% python3 -q
>>> import numpy as np
>>> np.set_printoptions(precision=2, suppress=True, linewidth=100)
>>> F = np.array([[0.5, 0.5, 0.0], [0.0, 1.0, 0.0], [0.0, 0.5, 0.5]])
>>> F
array([[0.5, 0.5, 0. ],
       [0. , 1. , 0. ],
       [0. , 0.5, 0.5]])
>>> rng = np.random.default_rng(47)
>>> z = rng.permutation(3)
>>> z
array([0, 1, 2])
>>> out = F[z][:, z]
>>> np.trace(out)
np.float64(2.0)
>>> np.sort(np.abs(np.linalg.eigvals(out)))
array([0.5, 0.5, 1. ])
>>> J = np.loadtxt("out0.csv", delimiter=",")
>>> J
array([[2.49, 0.87],
       [0.87, 1.51]])
>>> out = np.linalg.inv(J)
>>> np.linalg.det(J) * out
array([[ 1.51, -0.87],
       [-0.87,  2.49]])
>>> np.round(J @ out, 2) + 0
array([[1., 0.],
       [0., 1.]])
>>> round(float(np.linalg.slogdet(J)[0]), 2)
1.0
>>> round(float(np.linalg.cond(J)), 2)
2.99
>>> round(float(np.linalg.det(J.T)), 2)
3.0
>>> round(float(np.linalg.det(2 * J)), 2), np.round(np.linalg.det(J), 2)
(12.01, np.float64(3.0))
>>> np.linalg.eigvals(J)
array([3., 1.])
>>> round(float(np.linalg.det(J[::-1])), 2)
-3.0
>>> np.kron(np.eye(2, dtype=int), J)
array([[2.49, 0.87, 0.  , 0.  ],
       [0.87, 1.51, 0.  , 0.  ],
       [0.  , 0.  , 2.49, 0.87],
       [0.  , 0.  , 0.87, 1.51]])
>>> np.einsum("ii->", J)
np.float64(4.0)
>>> np.round(np.linalg.eigvals(J).sum().real, 2)
np.float64(4.0)
>>> np.poly(J)
array([ 1., -4.,  3.])
>>> z = rng.permutation(2)
>>> out = J[:, z] * rng.choice([-1, 1], 2)
>>> out
array([[ 2.49, -0.87],
       [ 0.87, -1.51]])
>>> Uu, _, Vt = np.linalg.svd(J.T @ out)
>>> np.round(np.linalg.lstsq(J, out)[0], 2) + 0
array([[ 1.,  0.],
       [ 0., -1.]])
>>> ev, vecs = np.linalg.eig(J)
>>> np.sort(np.linalg.eigvals(J @ J))
array([1.  , 8.99])
>>> np.round(J @ vecs[:, 0] - ev[0] * vecs[:, 0], 2) + 0
array([0., 0.])
>>> X = 0.9 ** np.abs(np.subtract.outer(np.arange(2), np.arange(2)))
>>> X
array([[1. , 0.9],
       [0.9, 1. ]])
>>> # equal to its transpose
>>> np.linalg.cond(X) > 100
np.False_
>>> round(float(np.linalg.norm(X, 2) / np.linalg.norm(X)), 2)
1.0
>>> round(np.log10(np.linalg.cond(X)))
1
>>> u, r1 = X[1], X[0]
>>> u @ r1
np.float64(1.8)
>>> pr = (u @ r1) / (u @ u) * u
>>> np.linalg.matrix_rank(np.outer(u, r1))
np.int64(1)
>>> round(float(np.linalg.norm(u + r1) ** 2 + np.linalg.norm(u - r1) ** 2), 2)
7.24
>>> pr
array([0.9 , 0.99])
>>> r1 - pr
array([ 0.1 , -0.09])
>>> Uu, sig, Vt = np.linalg.svd(F, full_matrices=False)
>>> round(np.sqrt((sig ** 2).sum()), 2), np.round(np.linalg.norm(F), 2)
(np.float64(1.41), np.float64(1.41))
>>> sig
array([1.26, 0.5 , 0.4 ])
>>> np.round(Uu.T @ F @ Vt.T, 2) + 0
array([[1.26, 0.  , 0.  ],
       [0.  , 0.5 , 0.  ],
       [0.  , 0.  , 0.4 ]])
>>> np.round(Vt @ Vt.T, 2) + 0
array([[1., 0., 0.],
       [0., 1., 0.],
       [0., 0., 1.]])
>>> np.round(Uu.T @ Uu, 2) + 0
array([[1., 0., 0.],
       [0., 1., 0.],
       [0., 0., 1.]])
>>> Uu.shape, sig.shape, Vt.shape
((3, 3), (3,), (3, 3))
>>> np.allclose(Uu * sig @ Vt, F)
True
>>> np.cumsum(sig ** 2) / np.sum(sig ** 2)
array([0.8 , 0.92, 1.  ])
>>> np.abs(Vt[0])
array([0.18, 0.97, 0.18])
>>> hat = np.triu(np.array([[3, -3], [2, 1]]), 1) + np.eye(2)
>>> out = hat @ X @ np.linalg.inv(hat)
>>> out
array([[-1.7, -7.2],
       [ 0.9,  3.7]])
>>> np.poly(out)
array([ 1.  , -2.  ,  0.19])
>>> np.round(np.linalg.det(out), 2)
np.float64(0.19)
>>> A = np.load("block11.npy")
>>> A
array([[0, 0, 0],
       [0, 0, 1],
       [0, 1, 0]])
>>> (np.linalg.matrix_power((A != 0) + (A.T != 0) + np.eye(3), 3) > 0).astype(int)
array([[1, 0, 0],
       [0, 1, 1],
       [0, 1, 1]])
>>> (A != 0).astype(int)
array([[0, 0, 0],
       [0, 0, 1],
       [0, 1, 0]])
>>> arr = np.load("m.npy")
>>> arr
array([[0, 6, 0, 4, 4],
       [0, 9, 0, 6, 6]])
>>> # null space of dimension 4
>>> u, r1 = arr[0], arr[1]
>>> u @ r1
np.int64(102)
>>> pr = (u @ r1) / (u @ u) * u
>>> np.outer(u, r1)
array([[ 0,  0,  0,  0,  0],
       [ 0, 54,  0, 36, 36],
       [ 0,  0,  0,  0,  0],
       [ 0, 36,  0, 24, 24],
       [ 0, 36,  0, 24, 24]])
>>> (r1 - pr) @ u
np.float64(0.0)
>>> r1 - pr
array([0., 0., 0., 0., 0.])
>>> pr
array([0., 9., 0., 6., 6.])
>>> E = np.load("sample16.npy")
>>> E
array([[ 4, -2, -3],
       [ 0,  0,  0],
       [ 2, -1,  1],
       [ 2, -1,  1],
       [ 4, -2, -3],
       [ 0,  0,  0],
       [ 3, -2, -2],
       [ 2, -1,  1],
       [-1,  1, -2],
       [ 0,  0,  0]])
>>> # rows 2 and 3 are equal
>>> E.sum(axis=1)
array([-1,  0,  2,  2, -1,  0, -1,  2, -2,  0])
>>> np.round(np.linalg.norm(E), 2)
np.float64(9.95)
>>> E - E[0]
array([[ 0,  0,  0],
       [-4,  2,  3],
       [-2,  1,  4],
       [-2,  1,  4],
       [ 0,  0,  0],
       [-4,  2,  3],
       [-1,  0,  1],
       [-2,  1,  4],
       [-5,  3,  1],
       [-4,  2,  3]])
>>> u = np.array([-1, -1])
>>> np.correlate(E[3], E[6], "full")
array([-4, -2,  6, -5,  3])
>>> np.cross(E[3, :3], E[6, :3])
array([ 4,  7, -1])
>>> W0 = np.load("dump.npy")
>>> W0
array([[ 0.74, -3.05, -1.2 , -0.98, -0.07],
       [-0.67,  1.4 , -2.6 , -0.23, -0.72],
       [ 0.85,  1.29,  1.49, -1.19,  0.52],
       [-2.32,  0.71,  3.01, -1.67, -0.39]])
>>> out = W0 / np.linalg.norm(W0, axis=1, keepdims=True)
>>> G = out @ out.T
>>> np.argwhere(np.triu(np.abs(G) > 0.95, 1))
array([], shape=(0, 2), dtype=int64)
>>> G
array([[ 1.  , -0.13, -0.45, -0.39],
       [-0.13,  1.  , -0.35, -0.35],
       [-0.45, -0.35,  1.  ,  0.49],
       [-0.39, -0.35,  0.49,  1.  ]])
>>> (G - 2 * np.eye(4)).round(6).argmax(axis=1)
array([1, 0, 3, 2])
>>> G[0]
array([ 1.  , -0.13, -0.45, -0.39])
